% ipython --no-banner

In [1]: import numpy as np

In [2]: from numpy import linalg as LA

In [3]: np.set_printoptions(precision=2, suppress=True, linewidth=100, sign=" ")

In [4]: m1 = np.load("mat.npy")

In [5]: print(m1)
[[ 15.24   5.75   5.15  14.91  10.28 -14.78  -0.02  14.67  14.55 -14.69  -0.27  10.21  -9.52]
 [ 15.09   5.02   4.71  15.14   9.76 -14.91   0.46  14.86  15.23 -15.52  -0.12  10.43  -9.95]
 [ 12.21   3.45   4.42  12.42   8.86 -12.32  -0.13  12.61  11.91 -11.64  -0.03   8.01  -8.26]
 [ -9.05  -3.03  -2.77  -8.88  -6.05   8.56  -0.09  -8.86  -9.12   8.53  -0.09  -6.25   6.11]
 [ 11.53   4.47   3.95  12.14   7.47 -12.12   0.45  11.8   11.85 -11.72  -0.09   7.86  -8.06]
 [  0.22  -0.14   0.49   0.17  -0.07   0.23  -0.11   0.52   0.08   0.26   0.09   0.37  -0.15]
 [  0.27   0.24   0.23  -0.17  -0.25   0.5   -0.33  -0.09   0.32  -0.31   0.27  -0.05  -0.07]]

In [6]: Y = np.array([[3, -3, 3],
   ...:     [-2, -2, 4],
   ...:     [-4, -1, -3],
   ...:     [6, -4, 5],
   ...:     [-6, 8, -6],
   ...:     [-6, 7, -4],
   ...:     [2, 1, 0],
   ...:     [1, 7, -9],
   ...:     [-6, -7, 6],
   ...:     [9, 0, 1],
   ...:     [-9, 1, -3],
   ...:     [-7, 6, -1],
   ...:     [-6, 4, 3]])

In [7]: print(np.vstack([m1, Y.T]).shape)
(10, 13)

In [8]: print(np.einsum("ij->j", m1))
[ 45.51  15.76  16.18  45.73  30.   -44.84   0.23  45.51  44.82 -45.09  -0.24  30.58 -29.9 ]

In [9]: print(LA.matrix_rank(np.vstack([m1, Y.T])))
10

In [10]: print(LA.matrix_rank(m1 @ Y))
3

In [11]: print(np.einsum("ij,ij->i", m1, m1))
[ 1675.93  1723.53  1133.82   598.33  1062.57     0.92     0.92]

In [12]: print(round(float(LA.norm(m1, 2) / LA.norm(m1)), 2))
1.0

In [13]: print([round(float(x), 2) for x in LA.svd(m1, compute_uv=False)[:3]])
[78.67, 1.64, 1.17]

In [14]: Y = m1 / np.sqrt((m1 ** 2).mean(axis=1, keepdims=True))

In [15]: print(LA.matrix_rank(m1 - m1.mean(axis=1, keepdims=True)))
7

In [16]: print(LA.norm(Y, axis=1))
[ 3.61  3.61  3.61  3.61  3.61  3.61  3.61]

In [17]: print(LA.matrix_rank(Y) == LA.matrix_rank(m1))
True

In [18]: T = np.stack([m1, 2 * m1, m1[::-1]])

In [19]: print(T.shape)
(3, 7, 13)

In [20]: print(LA.matrix_rank(T.reshape(3, -1)))
2

In [21]: print(LA.matrix_rank(T))
[ 7  7  7]

In [22]: Y = m1 / LA.norm(m1, axis=1, keepdims=True)

In [23]: G = Y @ Y.T

In [24]: print(np.argwhere(np.triu(np.abs(G) > 0.95, 1)))
[[ 0  1]
 [ 0  2]
 [ 0  3]
 [ 0  4]
 [ 1  2]
 [ 1  3]
 [ 1  4]
 [ 2  3]
 [ 2  4]
 [ 3  4]]

In [25]: print(G[6])
[ 0.06  0.06  0.04 -0.06  0.05  0.21  1.  ]

In [26]: print(np.round(np.degrees(np.arccos(np.clip(G[6, 4], -1, 1))), 2))
87.32

In [27]: A = np.loadtxt("x.csv", delimiter=",")

In [28]: print(A)
[[-2.  0.  0.  0.]
 [ 3.  3.  0.  0.]
 [ 3. -2. -3.  0.]
 [-2.  2. -3.  2.]]

In [29]: # triangular

In [30]: print(np.kron(np.eye(2, dtype=int), A))
[[-2.  0.  0.  0. -0.  0.  0.  0.]
 [ 3.  3.  0.  0.  0.  0.  0.  0.]
 [ 3. -2. -3.  0.  0. -0. -0.  0.]
 [-2.  2. -3.  2. -0.  0. -0.  0.]
 [-0.  0.  0.  0. -2.  0.  0.  0.]
 [ 0.  0.  0.  0.  3.  3.  0.  0.]
 [ 0. -0. -0.  0.  3. -2. -3.  0.]
 [-0.  0. -0.  0. -2.  2. -3.  2.]]

In [31]: print(round(float(LA.det(2 * A)), 2), round(float(LA.det(A)), 2))
576.0 36.0

In [32]: print(np.einsum("ij,ji->", A, A))
26.0

In [33]: arr = np.load("dump.npy")

In [34]: print(arr)
[[ 3  0  4  2  0  5]
 [ 0  0  1  1  1  0]
 [ 0  0  2  1  0  0]
 [ 0  0  0  5  0  5]
 [ 0  0  0  0  5  5]
 [ 0  0  0  0  0  4]]

In [35]: # rank 5

In [36]: print(np.round(arr @ LA.pinv(arr) @ arr, 2) + 0)
[[ 3.  0.  4.  2.  0.  5.]
 [ 0.  0.  1.  1.  1.  0.]
 [ 0.  0.  2.  1.  0.  0.]
 [ 0.  0.  0.  5.  0.  5.]
 [ 0.  0.  0.  0.  5.  5.]
 [ 0.  0.  0.  0.  0.  4.]]

In [37]: print(np.abs(np.diag(LA.qr(arr)[1])) > 1e-9)
[ True False  True  True  True  True]

In [38]: left, sv, vt = LA.svd(m1)

In [39]: print(sv)
[ 78.67   1.64   1.17   1.05   0.83   0.59   0.53]

In [40]: Y = left[:, :1] @ np.diag(sv[:1]) @ vt[:1]

In [41]: print(round(LA.norm(m1 - Y) / LA.norm(m1), 2))
0.03

In [42]: print(LA.matrix_rank(Y))
1

In [43]: print(np.allclose(arr @ arr.T, arr.T @ arr))
False

In [44]: print(np.allclose(arr, arr.T))
False

In [45]: Y = arr / np.sqrt((arr ** 2).mean(axis=1, keepdims=True))

In [46]: print(Y[2])
[ 0.    0.    2.19  1.1   0.    0.  ]

In [47]: print(arr - arr.mean(axis=1, keepdims=True))
[[ 0.67 -2.33  1.67 -0.33 -2.33  2.67]
 [-0.5  -0.5   0.5   0.5   0.5  -0.5 ]
 [-0.5  -0.5   1.5   0.5  -0.5  -0.5 ]
 [-1.67 -1.67 -1.67  3.33 -1.67  3.33]
 [-1.67 -1.67 -1.67 -1.67  3.33  3.33]
 [-0.67 -0.67 -0.67 -0.67 -0.67  3.33]]

In [48]: print(LA.matrix_rank(arr - arr.mean(axis=1, keepdims=True)))
5

In [49]: print(LA.matrix_rank(arr, rtol=0.1))
4

In [50]: print(np.argsort(-LA.norm(arr, axis=0).round(6), kind="stable")[:3])
[ 5  3  4]

In [51]: print([round(float(x), 2) for x in LA.svd(arr, compute_uv=False)[:3]])
[11.01, 5.51, 4.18]

In [52]: cent = np.array([[2, 3, 1, -1, -2, 3, -2, 3, 2, -2, 0],
    ...:     [2, -2, 0, 1, 0, -2, 2, 0, -1, -2, -1],
    ...:     [0, 2, 2, 1, 3, 2, 1, 2, 1, 2, -3]])

In [53]: W0 = np.repeat(cent, 44 // 3, axis=0)

In [54]: rng = np.random.default_rng(237682)

In [55]: W0 = W0 + 0.1 * rng.normal(size=W0.shape)

In [56]: print(W0.round(2) + 0)
[[ 2.17  2.86  0.98 -0.94 -1.81  3.   -2.03  2.91  1.97 -1.99 -0.14]
 [ 1.93  2.96  0.9  -0.86 -2.12  2.92 -1.89  3.04  2.04 -1.97  0.07]
 [ 1.96  3.12  1.04 -0.96 -2.07  2.8  -2.03  2.88  2.1  -1.85  0.28]
 [ 1.95  2.94  1.24 -0.99 -1.83  3.12 -2.15  3.09  1.79 -2.12  0.19]
 [ 2.21  2.99  1.09 -0.98 -1.98  3.07 -1.97  3.    2.06 -1.99  0.03]
 [ 1.99  2.95  1.   -0.98 -2.14  3.01 -1.78  3.06  1.98 -2.27  0.18]
 [ 1.86  3.08  1.06 -1.11 -2.14  3.   -2.08  3.05  1.99 -2.03 -0.02]
 [ 2.02  2.98  1.03 -0.95 -1.95  3.   -1.98  3.02  1.96 -1.81  0.07]
 [ 2.01  2.86  0.97 -0.88 -2.07  3.15 -1.81  2.85  2.18 -2.06  0.13]
 [ 1.97  2.93  0.94 -1.06 -2.05  2.88 -1.96  2.94  2.02 -1.89  0.06]
 [ 1.98  2.95  1.06 -1.   -1.81  2.89 -2.04  3.    2.04 -1.96 -0.11]
 [ 2.06  3.15  0.89 -0.96 -1.98  2.99 -2.04  2.88  2.08 -2.03  0.  ]
 [ 2.08  2.99  1.01 -0.9  -2.09  3.03 -1.84  3.1   2.05 -1.82  0.  ]
 [ 2.11  3.01  0.91 -1.11 -2.02  2.93 -2.07  3.05  1.82 -2.15 -0.18]
 [ 1.93 -2.14  0.23  0.84  0.   -1.95  2.06  0.02 -1.12 -1.91 -1.05]
 [ 2.14 -1.97 -0.02  0.94 -0.02 -1.95  1.8   0.14 -0.94 -2.07 -0.89]
 [ 1.95 -1.88  0.03  0.9  -0.01 -1.97  2.03 -0.1  -0.95 -2.01 -1.16]
 [ 1.9  -1.96  0.04  1.1  -0.08 -2.09  2.03 -0.2  -0.98 -1.79 -1.1 ]
 [ 2.08 -2.02 -0.02  1.11  0.1  -2.06  2.1   0.06 -0.95 -2.07 -1.09]
 [ 1.87 -1.96  0.    0.96 -0.23 -2.13  2.13  0.03 -0.93 -2.04 -1.04]
 [ 1.94 -1.88 -0.11  1.17 -0.01 -1.96  1.97  0.12 -1.   -2.13 -1.06]
 [ 1.95 -2.03 -0.07  1.04  0.04 -1.91  2.    0.03 -0.87 -1.98 -1.03]
 [ 2.1  -1.91 -0.11  1.22 -0.1  -2.05  2.15 -0.03 -0.85 -2.   -0.93]
 [ 1.84 -2.03  0.    1.01 -0.12 -1.93  2.04 -0.09 -1.23 -2.21 -0.9 ]
 [ 2.02 -2.03 -0.06  1.15  0.02 -1.84  1.94 -0.14 -1.04 -1.84 -1.13]
 [ 1.96 -1.78 -0.02  0.93 -0.03 -1.92  1.86 -0.11 -0.91 -2.12 -0.91]
 [ 2.   -1.91  0.07  0.98 -0.05 -2.06  2.1  -0.11 -1.19 -1.82 -1.03]
 [ 1.99 -2.16  0.09  1.04  0.   -2.19  2.06  0.02 -0.9  -2.03 -1.09]
 [-0.06  1.9   2.04  1.15  3.05  1.96  0.83  2.12  1.05  2.18 -3.06]
 [-0.15  1.95  2.05  0.95  2.98  1.88  1.05  2.1   1.07  2.06 -3.01]
 [-0.1   1.83  1.96  1.12  3.11  1.85  1.06  1.98  0.83  2.37 -2.91]
 [ 0.09  2.07  1.83  0.79  3.06  2.06  1.26  1.94  1.02  2.06 -2.86]
 [ 0.05  2.13  2.    1.22  3.02  2.03  0.98  1.96  1.03  1.9  -3.09]
 [-0.02  1.97  1.92  1.07  3.01  1.97  0.9   1.8   1.    2.02 -3.13]
 [ 0.01  2.06  2.04  0.88  2.86  2.15  1.2   1.95  0.85  1.79 -3.08]
 [-0.07  1.92  2.14  0.96  2.87  1.88  1.    1.94  1.15  2.03 -3.13]
 [ 0.13  2.04  1.72  1.17  2.98  2.01  1.06  1.94  0.92  1.77 -3.03]
 [ 0.07  1.98  2.02  0.95  2.88  1.9   0.99  2.06  1.06  1.96 -3.13]
 [ 0.01  1.91  1.91  0.93  3.05  1.86  1.03  1.9   1.03  1.96 -3.08]
 [-0.01  2.24  1.88  1.12  3.01  1.94  1.02  1.96  1.08  2.17 -3.05]
 [ 0.05  1.99  2.06  1.06  2.92  2.1   1.01  2.22  1.21  2.07 -3.15]
 [-0.12  2.04  1.9   1.06  2.96  1.99  0.83  1.92  1.08  2.06 -2.95]]

In [57]: cent = W0[[22, 14]].astype(float)

In [58]: for _ in range(7):
    ...:     z = LA.norm(W0[:, None] - cent, axis=-1).argmin(axis=1)
    ...:     cent = np.array([W0[z == j].mean(axis=0) for j in range(2)])
    ...: 

In [59]: print(z)
[ 0  0  0  0  0  0  0  0  0  0  0  0  0  0  0  0  0  0  0  0  0  0  0  0  0  0  0  0  1  1  1  1  1
  1  1  1  1  1  1  1  1  1]

In [60]: print(np.bincount(z))
[ 28  14]

In [61]: print(cent)
[[ 2.    0.51  0.51  0.03 -1.02  0.49  0.02  1.48  0.51 -2.   -0.49]
 [-0.01  2.    1.96  1.03  2.98  1.97  1.02  1.98  1.03  2.03 -3.05]]
